$ python3 -q
>>> import numpy as np
>>> from numpy import linalg as LA
>>> np.set_printoptions(precision=3, suppress=True, linewidth=160)
>>> m1 = np.load("test18.npy")
>>> m1
array([[ 0, -8, -4],
       [ 0,  8,  4],
       [ 0,  8,  4],
       [ 0,  6,  3]])
>>> np.allclose(m1[:-1].T @ LA.lstsq(m1[:-1].T, m1[-1])[0], m1[-1])
True
>>> Uu, sig, VT = LA.svd(m1)
>>> vecs = VT[:(sig > 1e-8).sum()]
>>> rng = np.random.default_rng(8908)
>>> vec = m1[1] + -3 * m1[0] + rng.integers(2) * np.eye(3)[0]
>>> vec
array([ 1., 32., 16.])
>>> round(float(LA.norm(vec - vecs.T @ vecs @ vec)), 3)
1.0
>>> np.diag(vecs.T @ vecs)
array([0. , 0.8, 0.2])
>>> vecs.T @ vecs
array([[0. , 0. , 0. ],
       [0. , 0.8, 0.4],
       [0. , 0.4, 0.2]])
>>> T = np.stack([m1, 2 * m1, m1[::-1]])
>>> T.sum(axis=0)
array([[  0, -18,  -9],
       [  0,  32,  16],
       [  0,  32,  16],
       [  0,  10,   5]])
>>> X = np.load("case2.npy")
>>> X
array([[-2,  0,  0,  0],
       [ 2, -1,  0,  0],
       [ 0, -2,  0,  0],
       [ 2, -3, -3, -3]])
>>> Uu, sig, VT = LA.svd(X)
>>> print(np.argmax(sig[:-1] / (sig[1:] + 1e-6)) + 1)
3
>>> sig.round(3) + 0
array([5.902, 2.478, 1.741, 0.   ])
>>> B = Uu[:, :3] @ np.diag(sig[:3]) @ VT[:3]
>>> np.round(np.abs(X - B).max(), 3)
np.float64(0.0)
>>> print(round(LA.norm(X - B) / LA.norm(X), 3))
0.0
>>> LA.matrix_power(X - np.diag(np.diag(X)), 4)
array([[0, 0, 0, 0],
       [0, 0, 0, 0],
       [0, 0, 0, 0],
       [0, 0, 0, 0]])
>>> np.prod(np.diag(X)), round(LA.det(X), 3)
(np.int64(0), np.float64(0.0))
>>> np.sort(LA.eigvals(X))
array([-3., -2., -1.,  0.])
>>> LA.eigvals(X)
array([-3.,  0., -1., -2.])
>>> round(LA.det(X[::-1]), 3)
np.float64(0.0)
>>> print(np.kron(np.eye(2, dtype=int), X))
[[-2  0  0  0  0  0  0  0]
 [ 2 -1  0  0  0  0  0  0]
 [ 0 -2  0  0  0  0  0  0]
 [ 2 -3 -3 -3  0  0  0  0]
 [ 0  0  0  0 -2  0  0  0]
 [ 0  0  0  0  2 -1  0  0]
 [ 0  0  0  0  0 -2  0  0]
 [ 0  0  0  0  2 -3 -3 -3]]
>>> round(LA.eigvals(X).sum().real, 3)
np.float64(-6.0)
>>> Uu, sig, VT = LA.svd(X)
>>> vecs = VT[:(sig > 1e-8).sum()]
>>> vec = X[2] + 5 * X[3] + rng.integers(2) * np.eye(4)[0]
>>> vec
array([ 10., -17., -15., -15.])
>>> np.diag(vecs.T @ vecs)
array([1. , 1. , 0.5, 0.5])
>>> np.allclose(vecs.T @ vecs @ vec, vec)
True
>>> np.round(vecs.T @ vecs, 3) + 0
array([[1. , 0. , 0. , 0. ],
       [0. , 1. , 0. , 0. ],
       [0. , 0. , 0.5, 0.5],
       [0. , 0. , 0.5, 0.5]])
>>> LA.matrix_rank(np.vstack([X, vec]))
np.int64(3)
>>> feats = np.loadtxt("block15.csv", delimiter=",")
>>> print(feats)
[[-1.  0.]
 [-4.  5.]
 [-4.  5.]
 [-1.  0.]]
>>> r = LA.matrix_rank(X)
>>> print(r)
3
>>> N = LA.svd(X)[2][r:].T
>>> [int(LA.matrix_rank(np.delete(X, i, axis=0))) for i in range(4)]
[3, 3, 3, 2]
>>> N.shape
(4, 1)
>>> np.round(X @ N, 3) + 0
array([[0.],
       [0.],
       [0.],
       [0.]])
>>> np.round(N[:, 0] / N[np.abs(N[:, 0]).round(6).argmax(), 0], 3) + 0
array([ 0.,  0.,  1., -1.])
>>> print(LA.matrix_rank(X.T @ X), LA.matrix_rank(X @ X.T))
3 3
>>> B = np.c_[feats[:, :1] @ np.array([[-2]]), np.array([3, -3, 2, 2])]
>>> B
array([[ 2.,  3.],
       [ 8., -3.],
       [ 8.,  2.],
       [ 2.,  2.]])
>>> LA.matrix_rank(np.c_[feats, B])
np.int64(3)
>>> LA.norm(LA.qr(feats)[0].T @ B, axis=0) ** 2 / ((B ** 2).sum(axis=0) + 1e-12)
array([1. , 0.5])
>>> u, v = B[3], B[2]
>>> u @ v
np.float64(20.0)
>>> p = (u @ v) / (u @ u) * u
>>> print(round(float(LA.norm(u + v) ** 2 + LA.norm(u - v) ** 2), 3))
152.0
>>> np.outer(u, v)
array([[16.,  4.],
       [16.,  4.]])
>>> print(v - p)
[ 3. -3.]
>>> T = np.stack([feats, 3 * feats, feats[::-1]])
>>> (T @ feats.T).shape
(3, 4, 4)
>>> LA.matrix_rank(T)
array([2, 2, 2])
>>> basis = np.array([[3, 0, 2], [-3, -3, -1], [1, 0, -3]])
>>> arr = (rng.random((18, 3)) < 0.25) @ basis
>>> arr
array([[ 3,  0,  2],
       [ 0,  0,  0],
       [ 0,  0,  0],
       [ 0,  0,  0],
       [-3, -3, -1],
       [ 3,  0,  2],
       [ 1,  0, -3],
       [ 0,  0,  0],
       [ 3,  0,  2],
       [-3, -3, -1],
       [ 0, -3,  1],
       [ 1,  0, -3],
       [-2, -3, -4],
       [ 0,  0,  0],
       [ 0,  0,  0],
       [ 0,  0,  0],
       [-3, -3, -1],
       [ 0,  0,  0]])
>>> vec = np.array([0, 1, -3])
>>> h1 = np.maximum(arr @ vec, 0)
>>> print(h1)
[0 0 0 0 0 0 9 0 0 0 0 9 9 0 0 0 0 0]
>>> arr.T @ h1
array([  0, -27, -90])
>>> B = arr[0, 0] * arr[1:] - np.outer(arr[1:, 0], arr[0])
>>> B
array([[  0,   0,   0],
       [  0,   0,   0],
       [  0,   0,   0],
       [  0,  -9,   3],
       [  0,   0,   0],
       [  0,   0, -11],
       [  0,   0,   0],
       [  0,   0,   0],
       [  0,  -9,   3],
       [  0,  -9,   3],
       [  0,   0, -11],
       [  0,  -9,  -8],
       [  0,   0,   0],
       [  0,   0,   0],
       [  0,   0,   0],
       [  0,  -9,   3],
       [  0,   0,   0]])
>>> LA.matrix_rank(B), LA.matrix_rank(arr)
(np.int64(2), np.int64(3))
>>> np.flatnonzero(~B.round(6).any(axis=1))
array([ 0,  1,  2,  4,  6,  7, 12, 13, 14, 16])
